>>> import numpy as np
>>> from numpy import linalg as LA
>>> np.set_printoptions(suppress=True, linewidth=120)
>>> def rd(a):
...     return np.round(a, 2) + 0
... 
>>> W0 = np.load("block16.npy")
>>> W0
array([[ 0.4,  1.2,  2.2, -0.2, -1.6,  3. , -1. ,  0.7, -0.4, -1. ],
       [-1.9, -0.3,  0.9, -1.9, -1.2, -4. ,  0.6,  0.6, -0.2, -0.2],
       [ 0.7, -1.1, -0.1, -1.8,  0.8,  5.5,  1. , -0.6,  0. ,  0.7],
       [-0.6,  1.4,  0.3, -0.1, -1.3,  3. , -0.8,  0.7, -0.4,  0.2],
       [-0.5, -0.6, -0.2,  0.5, -1. , -9.5, -0.2,  0.5, -1.4, -0.1],
       [ 1.9,  0.8,  1. , -2.1,  0.4,  0. ,  0.4,  1.4, -2. ,  0.6],
       [ 0.2, -0.9, -0.3, -0.9, -1.3, -1.5,  1.1,  0.2,  1.1,  0.6],
       [ 2.5,  0. ,  0.4, -0.7, -0.8, -4.5,  0.7, -1.4, -0.1, -0.2],
       [ 1. , -0.3, -0.3,  0.4,  0.4, -3.5,  0.2,  0.7, -0.2, -0.8],
       [-0.4,  0.7, -1.1,  0.1,  0.6,  1.5, -1.7,  3.1,  0.4, -0.2]])
>>> def softmax(z):
...     e = np.exp(z - z.max(axis=-1, keepdims=True))
...     return e / e.sum(axis=-1, keepdims=True)
... 
>>> rd(softmax(W0).sum(axis=1))
array([1., 1., 1., 1., 1., 1., 1., 1., 1., 1.])
>>> rd(softmax(W0[4]))
array([0.08, 0.07, 0.11, 0.22, 0.05, 0.  , 0.11, 0.22, 0.03, 0.12])
>>> rd(softmax(10 * W0[4]))
array([0. , 0. , 0. , 0.5, 0. , 0. , 0. , 0.5, 0. , 0. ])
>>> att = W0 @ W0.T / np.sqrt(10)
>>> softmax(att).round(6).argmax(axis=1)
array([0, 4, 2, 0, 4, 5, 4, 4, 4, 9])
>>> x0 = np.array([2, 8, 9, 3, 8, 0, 8, 8, 3, 0])
>>> h1 = np.maximum(W0 @ x0, 0)
>>> W0 * (h1 > 1e-9)[:, None]
array([[ 0.4,  1.2,  2.2, -0.2, -1.6,  3. , -1. ,  0.7, -0.4, -1. ],
       [-0. , -0. ,  0. , -0. , -0. , -0. ,  0. ,  0. , -0. , -0. ],
       [ 0. , -0. , -0. , -0. ,  0. ,  0. ,  0. , -0. ,  0. ,  0. ],
       [-0. ,  0. ,  0. , -0. , -0. ,  0. , -0. ,  0. , -0. ,  0. ],
       [-0. , -0. , -0. ,  0. , -0. , -0. , -0. ,  0. , -0. , -0. ],
       [ 1.9,  0.8,  1. , -2.1,  0.4,  0. ,  0.4,  1.4, -2. ,  0.6],
       [ 0. , -0. , -0. , -0. , -0. , -0. ,  0. ,  0. ,  0. ,  0. ],
       [ 0. ,  0. ,  0. , -0. , -0. , -0. ,  0. , -0. , -0. , -0. ],
       [ 1. , -0.3, -0.3,  0.4,  0.4, -3.5,  0.2,  0.7, -0.2, -0.8],
       [-0.4,  0.7, -1.1,  0.1,  0.6,  1.5, -1.7,  3.1,  0.4, -0.2]])
>>> rd(np.tanh(W0 @ x0))
array([ 1., -1., -1.,  0., -1.,  1., -1., -1.,  1.,  1.])
>>> rd(h1)
array([13.2,  0. ,  0. ,  0. ,  0. , 24.5,  0. ,  0. ,  7.9, 12.4])
>>> Uu, sv = LA.svd(W0)
Traceback (most recent call last):
  File "<python-input-17>", line 1, in <module>
    Uu, sv = LA.svd(W0)
    ^^^^^^
ValueError: too many values to unpack (expected 2)
>>> Uu, sv, Vt = LA.svd(W0, full_matrices=False)
>>> Uu.shape, sv.shape, Vt.shape
((10, 10), (10,), (10, 10))
>>> rd(np.abs(Vt[0]))
array([0.  , 0.06, 0.02, 0.02, 0.08, 0.99, 0.05, 0.01, 0.06, 0.03])
>>> rd(Uu.T @ Uu)
array([[1., 0., 0., 0., 0., 0., 0., 0., 0., 0.],
       [0., 1., 0., 0., 0., 0., 0., 0., 0., 0.],
       [0., 0., 1., 0., 0., 0., 0., 0., 0., 0.],
       [0., 0., 0., 1., 0., 0., 0., 0., 0., 0.],
       [0., 0., 0., 0., 1., 0., 0., 0., 0., 0.],
       [0., 0., 0., 0., 0., 1., 0., 0., 0., 0.],
       [0., 0., 0., 0., 0., 0., 1., 0., 0., 0.],
       [0., 0., 0., 0., 0., 0., 0., 1., 0., 0.],
       [0., 0., 0., 0., 0., 0., 0., 0., 1., 0.],
       [0., 0., 0., 0., 0., 0., 0., 0., 0., 1.]])
>>> np.allclose(Uu * sv @ Vt, W0)
True
>>> rd(sv)
array([13.96,  5.12,  4.78,  3.81,  3.58,  2.3 ,  1.56,  1.04,  0.72,  0.47])
>>> rd(np.cumsum(sv ** 2) / np.sum(sv ** 2))
array([0.69, 0.79, 0.87, 0.92, 0.97, 0.98, 0.99, 1.  , 1.  , 1.  ])
>>> np.abs(Uu[:, 0]).round(6).argmax()
np.int64(4)
>>> rd(sv / sv[0])
array([1.  , 0.37, 0.34, 0.27, 0.26, 0.16, 0.11, 0.07, 0.05, 0.03])
>>> Y = LA.invert(W0)
Traceback (most recent call last):
  File "<python-input-27>", line 1, in <module>
    Y = LA.invert(W0)
        ^^^^^^^^^
AttributeError: module 'numpy.linalg' has no attribute 'invert'
>>> Y = LA.inv(W0)
>>> rd(LA.det(W0) * LA.det(Y))
np.float64(1.0)
>>> rd(LA.inv(Y))
array([[ 0.4,  1.2,  2.2, -0.2, -1.6,  3. , -1. ,  0.7, -0.4, -1. ],
       [-1.9, -0.3,  0.9, -1.9, -1.2, -4. ,  0.6,  0.6, -0.2, -0.2],
       [ 0.7, -1.1, -0.1, -1.8,  0.8,  5.5,  1. , -0.6,  0. ,  0.7],
       [-0.6,  1.4,  0.3, -0.1, -1.3,  3. , -0.8,  0.7, -0.4,  0.2],
       [-0.5, -0.6, -0.2,  0.5, -1. , -9.5, -0.2,  0.5, -1.4, -0.1],
       [ 1.9,  0.8,  1. , -2.1,  0.4,  0. ,  0.4,  1.4, -2. ,  0.6],
       [ 0.2, -0.9, -0.3, -0.9, -1.3, -1.5,  1.1,  0.2,  1.1,  0.6],
       [ 2.5,  0. ,  0.4, -0.7, -0.8, -4.5,  0.7, -1.4, -0.1, -0.2],
       [ 1. , -0.3, -0.3,  0.4,  0.4, -3.5,  0.2,  0.7, -0.2, -0.8],
       [-0.4,  0.7, -1.1,  0.1,  0.6,  1.5, -1.7,  3.1,  0.4, -0.2]])
>>> rd(LA.slogdet(W0)[0])
np.float64(1.0)
>>> rd(W0 @ Y)
array([[1., 0., 0., 0., 0., 0., 0., 0., 0., 0.],
       [0., 1., 0., 0., 0., 0., 0., 0., 0., 0.],
       [0., 0., 1., 0., 0., 0., 0., 0., 0., 0.],
       [0., 0., 0., 1., 0., 0., 0., 0., 0., 0.],
       [0., 0., 0., 0., 1., 0., 0., 0., 0., 0.],
       [0., 0., 0., 0., 0., 1., 0., 0., 0., 0.],
       [0., 0., 0., 0., 0., 0., 1., 0., 0., 0.],
       [0., 0., 0., 0., 0., 0., 0., 1., 0., 0.],
       [0., 0., 0., 0., 0., 0., 0., 0., 1., 0.],
       [0., 0., 0., 0., 0., 0., 0., 0., 0., 1.]])
>>> rd(LA.cond(W0))
np.float64(29.84)
